$ python -q
>>> import numpy as np
>>> np.set_printoptions(precision=1, suppress=True, linewidth=200)
>>> rd = lambda a: np.round(a, 1) + 0
>>> A = np.load("test14.npy")
>>> A
array([[28, -8,  3],
       [-8, 18, 15],
       [ 3, 15, 19]])
>>> evals, vecs = np.linalg.eigh(A)
>>> x = np.array([3, -2, 1])
>>> rd(np.linalg.eigvalsh(A[1:, 1:]))
array([ 3.5, 33.5])
>>> (np.sign(vecs[:, -1].round(6)) == np.sign(vecs[0, -1].round(6))).astype(int)
array([1, 0, 0])
>>> np.abs(A).sum(axis=1).max(), rd(np.abs(evals).max())
(np.int64(41), np.float64(35.6))
>>> x = np.array([-1, 1, 1])
>>> h = np.maximum(A @ x, 0)
>>> np.flatnonzero(h > 1e-9)
array([1, 2])
>>> h
array([ 0, 41, 31])
>>> np.tanh(A @ x)
array([-1.,  1.,  1.])
>>> A.T @ h
array([-235, 1203, 1204])
>>> np.maximum(A @ (3 * x), 0)
array([  0, 123,  93])
>>> np.maximum(A @ x, 0) - np.maximum(-A @ x, 0)
array([-33,  41,  31])
>>> rng = np.random.default_rng(73)
>>> lab = rng.permutation(3)
>>> lab
array([0, 2, 1])
>>> A2 = A[lab][:, lab]
>>> rd(np.linalg.det(A2)), rd(np.linalg.det(A[lab]))
(np.float64(1178.0), np.float64(-1178.0))
>>> np.allclose(A2, A)
False
>>> A2
array([[28,  3, -8],
       [ 3, 19, 15],
       [-8, 15, 18]])
>>> L = np.linalg.cholesky(A2)
>>> rd(np.prod(np.diag(L)) ** 2), rd(np.linalg.det(A2))
(np.float64(1178.0), np.float64(1178.0))
>>> rd(np.diag(L) ** 2)
array([28. , 18.7,  2.3])
>>> rd(A2 / np.sqrt(np.outer(np.diag(A2), np.diag(A2))))
array([[ 1. ,  0.1, -0.4],
       [ 0.1,  1. ,  0.8],
       [-0.4,  0.8,  1. ]])
>>> np.linalg.eigvalsh(A2).min() > 0
np.True_
>>> rd(L @ L.T)
array([[28.,  3., -8.],
       [ 3., 19., 15.],
       [-8., 15., 18.]])
